$ python3 -q
>>> import numpy as np
>>> from numpy import linalg as LA
>>> np.set_printoptions(suppress=True, linewidth=140)
>>> def tidy(a):
...     return np.round(a, 2) + 0
... 
>>> K = np.load("arr.npy")
>>> print(K)
[[-1.  0.  0.]
 [-2. -1.  0.]
 [ 0.  0. -3.]]
>>> A2 = LA.inv(K)
>>> print(tidy(LA.det(K) * LA.det(A2)))
1.0
>>> f = np.array([1, 4, 2])
>>> A2 = K + np.outer(f, np.eye(3)[1])
>>> print(LA.matrix_rank(A2 - K))
1
>>> print(tidy(LA.det(A2) / LA.det(K)), tidy(1 + LA.solve(K, f)[1]))
-1.0 -1.0
>>> rng = np.random.default_rng(9079)
>>> z = rng.permutation(3)
>>> A2 = K[:, z] * rng.choice([-1, 1], 3)
>>> print(A2)
[[-0.  0. -1.]
 [-0. -1. -2.]
 [ 3.  0.  0.]]
>>> U, _, Vt = LA.svd(K.T @ A2)
>>> print(tidy(LA.lstsq(K, A2)[0]))
[[ 0.  0.  1.]
 [ 0.  1.  0.]
 [-1.  0.  0.]]
>>> print(tidy(U @ Vt))
[[ 0.  0.  1.]
 [ 0.  1.  0.]
 [-1.  0.  0.]]
>>> arr = np.loadtxt("block4.csv", delimiter=",")
>>> print(arr)
[[-0.54  0.94  3.05  6.43  3.59]
 [ 0.05 -0.04  2.02  5.53  2.48]
 [ 0.14  0.98  4.27  8.44  3.88]
 [ 0.68  1.73  3.31  6.05  5.11]
 [-1.19  2.17  2.45  4.3   1.38]
 [-1.12 -1.15  2.22  6.66  2.91]
 [-1.76  0.81  2.58  5.58  2.53]
 [-1.52 -0.67  2.58  5.05  4.08]
 [-0.72  1.41  3.23  6.82  4.8 ]
 [-0.77  0.42  3.89  6.75  3.15]
 [ 0.77  1.82  3.06  4.17  3.02]
 [-0.27  0.55  3.16  5.3   2.64]
 [-1.23 -1.18  2.81  5.53  1.99]]
>>> z = arr[:, 4] > np.median(arr[:, 4])
>>> f = arr[z].mean(axis=0) - arr[~z].mean(axis=0)
>>> print(z.astype(int))
[1 0 1 1 0 0 0 1 1 1 0 0 0]
>>> print(tidy(f))
[0.22 0.38 0.77 1.29 1.68]
>>> print(tidy((((arr - arr.mean(axis=0)) @ f > 0) == z).mean()))
0.92
>>> print(np.argsort(-np.abs(f).round(6), kind="stable"))
[4 3 2 1 0]
>>> print(((arr - arr.mean(axis=0)) @ f > 0).astype(int))
[1 0 1 1 0 0 0 0 1 1 0 0 0]
>>> A2 = np.array([[-1, 4], [1, 3]])
>>> C = np.array([[-2]])
>>> m1 = np.block([[A2, np.array([[-6], [0]])], [np.zeros((1, 2)), C]])
>>> print(m1)
[[-1.  4. -6.]
 [ 1.  3.  0.]
 [ 0.  0. -2.]]
>>> x = np.array([3, 3, 1])
>>> print(m1 @ np.eye(3)[2])
[-6.  0. -2.]
>>> print(m1 @ (2 * x))
[ 6. 24. -4.]
>>> print(m1 * x)
[[-3. 12. -6.]
 [ 3.  9.  0.]
 [ 0.  0. -2.]]
